% ipython --no-banner

In [1]: import numpy as np

In [2]: np.set_printoptions(precision=1, suppress=True, linewidth=160)

In [3]: J = np.array([[0.1, 0.3, 0.4, 0.4, 0.2, -0.3, -0.1, -0.2, 0.1],
   ...:     [0.3, 1.5, 2.4, 2.0, 1.2, -1.5, -0.7, -1.2, 0.5],
   ...:     [0.3, 1.4, 2.1, 1.8, 1.0, -1.4, -0.6, -1.0, 0.4],
   ...:     [0.1, 0.5, 0.8, 0.7, 0.4, -0.5, -0.2, -0.4, 0.2],
   ...:     [0.2, 0.7, 1.1, 1.0, 0.6, -0.7, -0.3, -0.6, 0.2],
   ...:     [-0.3, -1.3, -2.0, -1.7, -1.0, 1.3, 0.6, 1.0, -0.4],
   ...:     [0.0, -0.2, -0.3, -0.2, -0.1, 0.2, 0.1, 0.1, -0.1]])

In [4]: # looks like rank 5

In [5]: rk = np.linalg.matrix_rank(J)

In [6]: rk
Out[6]: np.int64(5)

In [7]: ns = np.linalg.svd(J)[2][rk:].T

In [8]: np.allclose(J @ ns, 0)
Out[8]: True

In [9]: ns.shape
Out[9]: (9, 4)

In [10]: [int(np.linalg.matrix_rank(np.delete(J, i, axis=0))) for i in range(7)]
Out[10]: [5, 5, 4, 5, 5, 5, 5]

In [11]: np.round(J @ np.linalg.pinv(J) @ J, 1) + 0
Out[11]: 
array([[ 0.1,  0.3,  0.4,  0.4,  0.2, -0.3, -0.1, -0.2,  0.1],
       [ 0.3,  1.5,  2.4,  2. ,  1.2, -1.5, -0.7, -1.2,  0.5],
       [ 0.3,  1.4,  2.1,  1.8,  1. , -1.4, -0.6, -1. ,  0.4],
       [ 0.1,  0.5,  0.8,  0.7,  0.4, -0.5, -0.2, -0.4,  0.2],
       [ 0.2,  0.7,  1.1,  1. ,  0.6, -0.7, -0.3, -0.6,  0.2],
       [-0.3, -1.3, -2. , -1.7, -1. ,  1.3,  0.6,  1. , -0.4],
       [ 0. , -0.2, -0.3, -0.2, -0.1,  0.2,  0.1,  0.1, -0.1]])

In [12]: np.linalg.lstsq(J[:-1].T, J[-1])[2]
Out[12]: np.int32(5)

In [13]: np.allclose(J[:-1].T @ np.linalg.lstsq(J[:-1].T, J[-1])[0], J[-1])
Out[13]: True

In [14]: K = np.load("block18.npy")

In [15]: K
Out[15]: 
array([[0.3, 0. , 0.3, 0.3],
       [0. , 0.5, 0. , 0.5],
       [0.3, 0. , 0.3, 0.3],
       [0. , 0.5, 0. , 0.5]])

In [16]: # a transition matrix

In [17]: Uu, sig, vt = np.linalg.svd(K)

In [18]: np.argmax(sig[:-1] / (sig[1:] + 1e-6)) + 1
Out[18]: np.int64(2)

In [19]: M2 = Uu[:, :2] @ np.diag(sig[:2]) @ vt[:2]

In [20]: round(np.linalg.norm(K - M2) / np.linalg.norm(K), 1)
Out[20]: np.float64(0.0)

In [21]: np.round(np.abs(K - M2).max(), 1)
Out[21]: np.float64(0.0)

In [22]: np.round(np.linalg.norm(K - M2, 2), 1), np.round(sig[2], 1)
Out[22]: (np.float64(0.0), np.float64(0.0))

In [23]: M2.round(1) + 0
Out[23]: 
array([[0.3, 0. , 0.3, 0.3],
       [0. , 0.5, 0. , 0.5],
       [0.3, 0. , 0.3, 0.3],
       [0. , 0.5, 0. , 0.5]])

In [24]: K.sum(axis=1)
Out[24]: array([1., 1., 1., 1.])

In [25]: p = np.eye(4)[2]

In [26]: for _ in range(4):
    ...:     p = p @ K
    ...:     print(p.round(1))
    ...: 
[0.3 0.  0.3 0.3]
[0.2 0.2 0.2 0.4]
[0.1 0.3 0.1 0.4]
[0.1 0.4 0.1 0.5]

In [27]: def softmax(z):
    ...:     e = np.exp(z - z.max(axis=-1, keepdims=True))
    ...:     return e / e.sum(axis=-1, keepdims=True)
    ...: 

In [28]: softmax(K[2] + 4)
Out[28]: array([0.3, 0.2, 0.3, 0.3])

In [29]: softmax(K).sum(axis=1)
Out[29]: array([1., 1., 1., 1.])

In [30]: np.round(softmax(10 * K[2]), 1) + 0
Out[30]: array([0.3, 0. , 0.3, 0.3])

In [31]: softmax(K[2])
Out[31]: array([0.3, 0.2, 0.3, 0.3])

In [32]: att = K @ K.T / np.sqrt(4)

In [33]: softmax(att + np.triu(np.full(att.shape, -np.inf), 1))
Out[33]: 
array([[1. , 0. , 0. , 0. ],
       [0.5, 0.5, 0. , 0. ],
       [0.3, 0.3, 0.3, 0. ],
       [0.2, 0.3, 0.2, 0.3]])

In [34]: softmax(att)[2] @ K
Out[34]: array([0.2, 0.2, 0.2, 0.4])

In [35]: softmax(att).round(6).argmax(axis=1)
Out[35]: array([0, 1, 0, 1])

In [36]: data = np.load("data.npy")

In [37]: data
Out[37]: 
array([[3, 0, 0, 0, 0],
       [2, 0, 0, 0, 0],
       [2, 0, 3, 0, 0],
       [2, 3, 2, 3, 0],
       [0, 1, 2, 2, 3]])

In [38]: # rows and columns are dependent

In [39]: Uu, sig, vt = np.linalg.svd(data)

In [40]: sig.round(1) + 0
Out[40]: array([6.5, 4. , 2.7, 2. , 0. ])

In [41]: M2 = Uu[:, :4] @ np.diag(sig[:4]) @ vt[:4]

In [42]: M2.round(1) + 0
Out[42]: 
array([[3., 0., 0., 0., 0.],
       [2., 0., 0., 0., 0.],
       [2., 0., 3., 0., 0.],
       [2., 3., 2., 3., 0.],
       [0., 1., 2., 2., 3.]])

In [43]: np.linalg.matrix_rank(M2)
Out[43]: np.int64(4)

In [44]: round(np.linalg.norm(data - M2) / np.linalg.norm(data), 1)
Out[44]: np.float64(0.0)

In [45]: u = np.array([0, 0])

In [46]: np.cross(data[3, :3], data[4, :3])
Out[46]: array([ 4, -4,  2])

In [47]: np.convolve(data[3], u)
Out[47]: array([0, 0, 0, 0, 0, 0])

In [48]: np.correlate(data[3], data[4], "full")
Out[48]: array([ 6, 13, 16, 21, 13,  8,  3,  0,  0])

In [49]: proj = np.triu(np.array([[1, -2, 2, 2, 1],
    ...:     [0, -1, 2, 1, -1],
    ...:     [2, -1, -1, 2, -1],
    ...:     [-1, 0, -2, 0, -2],
    ...:     [-2, 1, 0, -2, 2]]), 1) + np.eye(5)

In [50]: M2 = proj @ data @ np.linalg.inv(proj)

In [51]: np.linalg.matrix_rank(M2)
Out[51]: np.int64(4)

In [52]: M2
Out[52]: 
array([[  7.,  21., -44.,  61.,  95.],
       [  8.,  18., -46.,  59.,  79.],
       [  6.,  17., -41.,  57.,  81.],
       [  2.,   5., -16.,  22.,  25.],
       [  0.,   1.,   0.,   1.,   6.]])

In [53]: np.round(np.poly(M2), 1) + 0
Out[53]: array([   1.,  -12.,   54., -108.,   81.,    0.])

In [54]: round(float(np.linalg.det(M2)), 1)
Out[54]: -0.0

In [55]: np.trace(M2), np.trace(data)
Out[55]: (np.float64(12.0), np.int64(12))

In [56]: feats = np.loadtxt("a.csv", delimiter=",")

In [57]: feats
Out[57]: 
array([[-1.6,  1.2, -0.2],
       [-0.6, -1.1, -1.6],
       [-1. , -1.2,  1.2]])

In [58]: vec = np.array([2, -3, -1])

In [59]: y = feats @ vec

In [60]: y
Out[60]: array([-6.5,  3.7,  0.4])

In [61]: np.linalg.solve(feats, y + feats[:, 0])
Out[61]: array([ 3., -3., -1.])

In [62]: rng = np.random.default_rng(91)

In [63]: idx = rng.permutation(3)

In [64]: idx
Out[64]: array([1, 0, 2])

In [65]: M2 = feats[idx][:, idx]

In [66]: M2
Out[66]: 
array([[-1.1, -0.6, -1.6],
       [ 1.2, -1.6, -0.2],
       [-1.2, -1. ,  1.2]])

In [67]: np.allclose(M2, feats)
Out[67]: False

In [68]: w1 = np.array([[1, -1, 0], [2, 0, -1], [-2, -1, -3]])

In [69]: c = np.array([-2, 2, 2])

In [70]: act = np.maximum(M2 @ w1 + c, 0)

In [71]: (act > 0).astype(int)
Out[71]: 
array([[0, 1, 1],
       [0, 1, 1],
       [0, 1, 0]])

In [72]: (act > 0).mean(axis=0)
Out[72]: array([0. , 1. , 0.7])

In [73]: C = np.array([[8, 1, -7], [-6, 6, -9], [4, 9, -3]])

In [74]: w1 @ C
Out[74]: 
array([[ 14,  -5,   2],
       [ 12,  -7, -11],
       [-22, -35,  32]])

In [75]: (act @ C).round(6).argmax(axis=1)
Out[75]: array([1, 1, 1])
